$ python3 -q
>>> import numpy as np
>>> np.set_printoptions(precision=2, suppress=True, linewidth=120)
>>> E = np.load("arr.npy")
>>> E
array([[-1,  3,  3],
       [-2,  0,  1],
       [-3,  2, -3]])
>>> def softmax(z):
...     e = np.exp(z - z.max(axis=-1, keepdims=True))
...     return e / e.sum(axis=-1, keepdims=True)
... 
>>> softmax(E).sum(axis=1)
array([1., 1., 1.])
>>> S = E @ E.T / np.sqrt(3)
>>> np.round(softmax(S + np.triu(np.full(S.shape, -np.inf), 1)), 2) + 0
array([[1. , 0. , 0. ],
       [0.5, 0.5, 0. ],
       [0. , 0. , 1. ]])
>>> softmax(S).round(6).argmax(axis=1)
array([0, 0, 2])
>>> np.round(softmax(S), 2) + 0
array([[1.  , 0.  , 0.  ],
       [0.43, 0.43, 0.14],
       [0.  , 0.  , 1.  ]])
>>> softmax(S)[0] @ E
array([-1.,  3.,  3.])
>>> out = E / np.sqrt((E ** 2).mean(axis=1, keepdims=True))
>>> E - E.mean(axis=1, keepdims=True)
array([[-2.67,  1.33,  1.33],
       [-1.67,  0.33,  1.33],
       [-1.67,  3.33, -1.67]])
>>> np.linalg.norm(out, axis=1)
array([1.73, 1.73, 1.73])
>>> out[0]
array([-0.4 ,  1.19,  1.19])
>>> np.linalg.matrix_rank(out) == np.linalg.matrix_rank(E)
np.True_
>>> J = np.loadtxt("test7.csv", delimiter=",")
>>> J
array([[-2., -1.,  1.],
       [ 0.,  0., -1.],
       [ 3.,  1.,  1.],
       [ 3.,  1.,  1.]])
>>> left, s, Vh = np.linalg.svd(J)
>>> np.argmax(s[:-1] / (s[1:] + 1e-6)) + 1
np.int64(2)
>>> out = left[:, :2] @ np.diag(s[:2]) @ Vh[:2]
>>> round(float(np.linalg.norm(J - out) / np.linalg.norm(J)), 2)
0.03
>>> np.linalg.matrix_rank(out)
np.int64(2)
>>> np.linalg.matrix_rank(J, rtol=0.05)
np.int64(2)
>>> round(float(np.abs(J - out).max()), 2)
0.12
>>> out
array([[-2.03, -0.93,  1.01],
       [-0.05,  0.12, -0.98],
       [ 2.99,  1.02,  1.  ],
       [ 2.99,  1.02,  1.  ]])
>>> ang = np.radians(120)
>>> r_ = np.eye(3)
>>> r_[0, 0] = r_[1, 1] = np.cos(ang)
>>> r_[0, 1], r_[1, 0] = -np.sin(ang), np.sin(ang)
>>> r_
array([[-0.5 , -0.87,  0.  ],
       [ 0.87, -0.5 ,  0.  ],
       [ 0.  ,  0.  ,  1.  ]])
>>> out = J @ r_.T
>>> np.linalg.svd(J, compute_uv=False), np.linalg.svd(out, compute_uv=False)
(array([5.07, 1.81, 0.15]), array([5.07, 1.81, 0.15]))
>>> feats = np.array([[0.5, 0.0, 0.5], [0.0, 1.0, 0.0], [0.0, 0.0, 1.0]])
>>> # a transition matrix
>>> np.sort(np.linalg.eigvals(feats).real)
array([0.5, 1. , 1. ])
>>> feats @ feats
array([[0.25, 0.  , 0.75],
       [0.  , 1.  , 0.  ],
       [0.  , 0.  , 1.  ]])
>>> np.round(np.linalg.det(feats), 2)
np.float64(0.5)
>>> np.sort(np.abs(np.linalg.eigvals(feats)))[::-1]
array([1. , 1. , 0.5])
>>> feats @ np.ones(3)
array([1., 1., 1.])
>>> feats.sum(axis=1)
array([1., 1., 1.])
>>> np.round(np.linalg.matrix_power(feats, 100), 2) + 0
array([[0., 0., 1.],
       [0., 1., 0.],
       [0., 0., 1.]])
>>> pr = np.eye(3)[0]
>>> for _ in range(7):
...     pr = pr @ feats
...     print(pr.round(2))
... 
[0.5 0.  0.5]
[0.25 0.   0.75]
[0.12 0.   0.88]
[0.06 0.   0.94]
[0.03 0.   0.97]
[0.02 0.   0.98]
[0.01 0.   0.99]
>>> m1 = np.load("x.npy")
>>> m1
array([[ 0,  0,  1,  0],
       [ 0,  0, -1,  4],
       [-1,  1,  0, -3],
       [ 0, -4,  3,  0]])
>>> np.round(np.linalg.det(2 * m1), 2), np.round(np.linalg.det(m1), 2)
(np.float64(256.0), np.float64(16.0))
>>> np.linalg.eigvals(m1)
array([-0.+0.78j, -0.-0.78j,  0.+5.14j,  0.-5.14j])
>>> np.einsum("ij,ji->", m1, m1)
np.int64(-54)
>>> x = np.array([3, 5, 1, 2])
>>> round(np.linalg.det(m1), 2)
np.float64(16.0)
>>> O = np.linalg.solve(np.eye(4) - m1, np.eye(4) + m1)
>>> np.round(np.linalg.det(O), 2)
np.float64(1.0)
>>> F = np.loadtxt("data.csv", delimiter=",")
>>> F
array([[ 3.67, -0.04, -3.7 ],
       [-6.03,  0.01,  6.09],
       [-2.04,  0.03,  2.08],
       [-2.27,  0.05,  2.34],
       [-0.92, -0.02,  0.91],
       [-1.29, -0.09,  1.2 ],
       [-0.45,  0.01,  0.36],
       [ 1.16,  0.01, -1.26],
       [-3.38, -0.03,  3.4 ],
       [ 0.41, -0.1 , -0.36],
       [-1.92, -0.07,  2.01],
       [-3.76, -0.02,  3.74],
       [-1.07, -0.04,  1.16],
       [-6.3 ,  0.  ,  6.33],
       [-0.84,  0.03,  0.79],
       [-0.57,  0.04,  0.67],
       [ 0.88, -0.09, -0.97],
       [ 1.83,  0.05, -1.73],
       [-1.71, -0.03,  1.67],
       [ 2.09,  0.01, -2.14],
       [ 0.56,  0.05, -0.57],
       [ 0.08, -0.04, -0.11]])
>>> Xs = F - F.mean(axis=0)
>>> V = np.linalg.svd(Xs)[2][:1]
>>> out = Xs - Xs @ V.T @ V
>>> np.round(np.diag(V.T @ V), 2) + 0
array([0.5, 0. , 0.5])
>>> out.std(axis=0)
array([0.03, 0.05, 0.03])
>>> np.linalg.norm(out, axis=1).round(6).argmax()
np.int64(17)
>>> (Xs @ V.T).std(axis=0)
array([3.38])
>>> round(float(np.linalg.norm(out) / np.linalg.norm(Xs)), 2)
0.02
>>> np.cov(Xs @ V.T, rowvar=False)
array(11.95)
>>> arr = np.load("block0.npy")
>>> arr
array([[2, 0, 0],
       [0, 0, 0],
       [0, 0, 2]])
>>> # null space of dimension 1
>>> O, r_ = np.linalg.qr(E)
>>> O.shape, r_.shape
((3, 3), (3, 3))
>>> r_
array([[ 3.74, -2.41,  1.07],
       [ 0.  ,  2.69,  2.07],
       [ 0.  ,  0.  , -3.68]])
>>> np.allclose(r_.T @ r_, E.T @ E)
True
>>> np.round(O @ r_, 2) + 0
array([[-1.,  3.,  3.],
       [-2.,  0.,  1.],
       [-3.,  2., -3.]])
>>> np.round(O.T @ O, 2) + 0
array([[1., 0., 0.],
       [0., 1., 0.],
       [0., 0., 1.]])
>>> proj = np.triu(np.array([[5, -2, -1], [4, 2, 3], [-1, 5, -3]]), 1) + np.eye(3)
>>> out = proj @ arr @ np.linalg.inv(proj)
>>> np.linalg.matrix_rank(out)
np.int64(2)
>>> np.trace(out), np.trace(arr)
(np.float64(4.0), np.int64(4))
>>> proj @ arr - arr @ proj
array([[0., 4., 0.],
       [0., 0., 6.],
       [0., 0., 0.]])
>>> rng = np.random.default_rng(476)
>>> out = feats + rng.integers(-2, 3, (3, 2)) @ rng.integers(-2, 3, (2, 3))
>>> out
array([[-3.5,  2. ,  4.5],
       [ 2. ,  3. ,  0. ],
       [ 2. , -4. , -3. ]])
>>> np.linalg.matrix_rank(out - feats, tol=1e-8)
np.int64(2)
>>> np.round(np.linalg.svd(out - feats, compute_uv=False), 2) + 0
array([8.25, 3.46, 0.  ])
>>> K = np.load("dump.npy")
>>> K
array([[-0.42, -0.73, -0.45,  0.31],
       [ 0.07, -0.6 ,  0.45, -0.66],
       [ 0.9 , -0.3 , -0.19,  0.24],
       [-0.07, -0.15,  0.75,  0.64]])
>>> out = K + rng.integers(-2, 3, (4, 2)) @ rng.integers(-2, 3, (2, 4))
>>> out
array([[ 3.58,  1.27, -4.45, -1.69],
       [-5.93, -2.6 ,  4.45,  1.34],
       [ 1.9 , -0.3 , -0.19,  0.24],
       [-1.07, -0.15,  0.75,  0.64]])
>>> np.abs(out - K).sum(axis=1)
array([12., 14.,  1.,  1.])
>>> np.linalg.matrix_rank(out - K, tol=1e-8)
np.int64(2)
>>> np.round(np.linalg.svd(out - K, compute_uv=False), 2) + 0
array([10.  ,  1.39,  0.  ,  0.  ])
>>> out - K
array([[ 4.,  2., -4., -2.],
       [-6., -2.,  4.,  2.],
       [ 1.,  0.,  0.,  0.],
       [-1.,  0.,  0.,  0.]])
>>> mat = np.load("sample2.npy")
>>> mat
array([[0.15, 0.19, 0.3 ],
       [0.19, 0.24, 0.38],
       [0.3 , 0.38, 0.6 ]])
>>> # symmetric, so the eigenvalues are real
>>> rk = np.linalg.matrix_rank(mat)
>>> rk
np.int64(1)
>>> null = np.linalg.svd(mat)[2][rk:].T
>>> null @ null.T
array([[ 0.85, -0.19, -0.3 ],
       [-0.19,  0.76, -0.38],
       [-0.3 , -0.38,  0.4 ]])
>>> np.linalg.matrix_rank(mat.T @ mat), np.linalg.matrix_rank(mat @ mat.T)
(np.int64(1), np.int64(1))
>>> null.shape
(3, 2)
>>> [round(float(x), 2) for x in np.linalg.svd(mat, compute_uv=False)[:3]]
[1.0, 0.0, 0.0]
>>> np.linalg.matrix_rank(mat, rtol=0.1)
np.int64(1)
>>> np.round(np.linalg.norm(mat, 2) / np.linalg.norm(mat), 2)
np.float64(1.0)
>>> proj = np.triu(np.array([[0, 1, 0], [1, 5, 5], [5, 0, 2]]), 1) + np.eye(3)
>>> out = proj @ mat @ np.linalg.inv(proj)
>>> proj @ mat - mat @ proj
array([[ 0.19,  0.09, -0.58],
       [ 1.51,  1.73,  1.8 ],
       [ 0.  , -0.3 , -1.92]])
>>> out
array([[0.34, 0.09, 0.22],
       [1.7 , 0.46, 1.08],
       [0.3 , 0.08, 0.19]])
>>> np.linalg.matrix_rank(out)
np.int64(1)
>>> ev, V = np.linalg.eigh(mat)
>>> x = np.array([1, 0, 0])
>>> (np.sign(V[:, -1].round(6)) == np.sign(V[0, -1].round(6))).astype(int)
array([1, 1, 1])
>>> np.round(x @ mat @ x, 2)
np.float64(0.15)
>>> round(x @ mat @ x / (x @ x), 2), round(float(ev[0]), 2), round(float(ev[-1]), 2)
(np.float64(0.15), -0.0, 1.0)
>>> round(float(np.abs(mat).sum(axis=1).max()), 2), np.round(np.abs(ev).max(), 2)
(1.29, np.float64(1.0))
>>> V * np.maximum(ev, 0) @ V.T
array([[0.15, 0.19, 0.3 ],
       [0.19, 0.24, 0.38],
       [0.3 , 0.38, 0.6 ]])
>>> V * np.abs(ev) @ V.T
array([[0.15, 0.19, 0.3 ],
       [0.19, 0.24, 0.38],
       [0.3 , 0.38, 0.6 ]])
>>> round(float(np.einsum("ii->", mat)), 2)
1.0
